>>> import numpy as np
>>> np.set_printoptions(precision=2, suppress=True, linewidth=120, sign=" ")
>>> tidy = lambda a: np.round(a, 2) + 0
>>> M2 = np.array([[-8, 2, -9], [-4, -1, 5], [-9, -8, 3]])
>>> M2[-1] = M2[0]
>>> F = M2 + 0.02 * np.eye(3)
>>> F
array([[-7.98,  2.  , -9.  ],
       [-4.  , -0.98,  5.  ],
       [-8.  ,  2.  , -8.98]])
>>> P = np.triu(np.array([[-2, 3, -1], [2, 0, 2], [3, 1, 0]]), 1) + np.eye(3)
>>> M2 = P @ F @ np.linalg.inv(P)
>>> M2
array([[ -11.98,   33.  ,  -63.  ],
       [ -20.  ,   63.02, -159.  ],
       [  -8.  ,   26.  ,  -68.98]])
>>> print(tidy(np.trace(M2)), np.trace(F))
-17.94 -17.94
>>> tidy(np.poly(M2))
array([ 1.  , 17.94, 14.28, -0.29])
>>> np.linalg.matrix_rank(M2)
np.int64(3)
>>> C2 = F.T @ F
>>> (F @ F.T).shape
(3, 3)
>>> tidy(C2)
array([[143.68, -28.04, 123.66],
       [-28.04,   8.96, -40.86],
       [123.66, -40.86, 186.64]])
>>> tidy(np.linalg.eigvalsh(C2)[::-1])
array([ 299.06,   40.22,    0.  ])
>>> np.allclose(C2, C2.T)
True
>>> np.linalg.cond(F) > 100
np.True_
>>> np.argsort(-np.linalg.norm(F, axis=0).round(6), kind="stable")[:3]
array([ 2,  0,  1])
>>> X = np.loadtxt("sample12.csv", delimiter=",")
>>> X
array([[ 1.  ,  0.  ,  0.  ],
       [ 0.25,  0.5 ,  0.25],
       [ 0.5 ,  0.  ,  0.5 ]])
>>> # rows sum to 1
>>> np.allclose(F, F.T)
False
>>> print(tidy(np.sort(np.abs(np.linalg.eigvals(F)))))
[  0.02   0.86  17.1 ]
>>> print(np.trace(F))
-17.94
>>> tidy(F @ F)
array([[127.68, -35.92, 162.64],
       [ -4.16,   2.96, -13.8 ],
       [127.68, -35.92, 162.64]])
>>> tidy(np.linalg.matrix_power(F, 4))
array([[ 37217.59, -10534.65,  47713.47],
       [ -2305.45,    653.89,  -2961.87],
       [ 37217.59, -10534.65,  47713.47]])
>>> np.allclose(F @ F.T, F.T @ F)
False
>>> (F - F.T) / 2
array([[ 0. ,  3. , -0.5],
       [-3. ,  0. ,  1.5],
       [ 0.5, -1.5,  0. ]])
>>> blk = np.stack([X, 2 * X, X[::-1]])
>>> np.linalg.matrix_rank(blk)
array([ 3,  3,  3])
>>> tidy(np.einsum("bij,cij->bc", blk, blk))
array([[ 1.88,  3.75,  1.38],
       [ 3.75,  7.5 ,  2.75],
       [ 1.38,  2.75,  1.88]])
>>> J = np.load("m.npy")
>>> print(J)
[[ 16   6   6]
 [  6   9   5]
 [  6   5   9]]
>>> M2 = J / np.sqrt((J ** 2).mean(axis=1, keepdims=True))
>>> np.linalg.matrix_rank(J - J.mean(axis=1, keepdims=True))
np.int64(2)
>>> rng = np.random.default_rng(243)
>>> idx = rng.permutation(3)
>>> M2 = J[:, idx] * rng.choice([-1, 1], 3)
>>> M2
array([[  6,  16,   6],
       [  5,   6,   9],
       [  9,   6,   5]])
>>> U, _, Vt = np.linalg.svd(J.T @ M2)
>>> tidy(U @ Vt)
array([[ 0.,  1.,  0.],
       [ 0.,  0.,  1.],
       [ 1.,  0.,  0.]])
>>> print(idx)
[ 2  0  1]
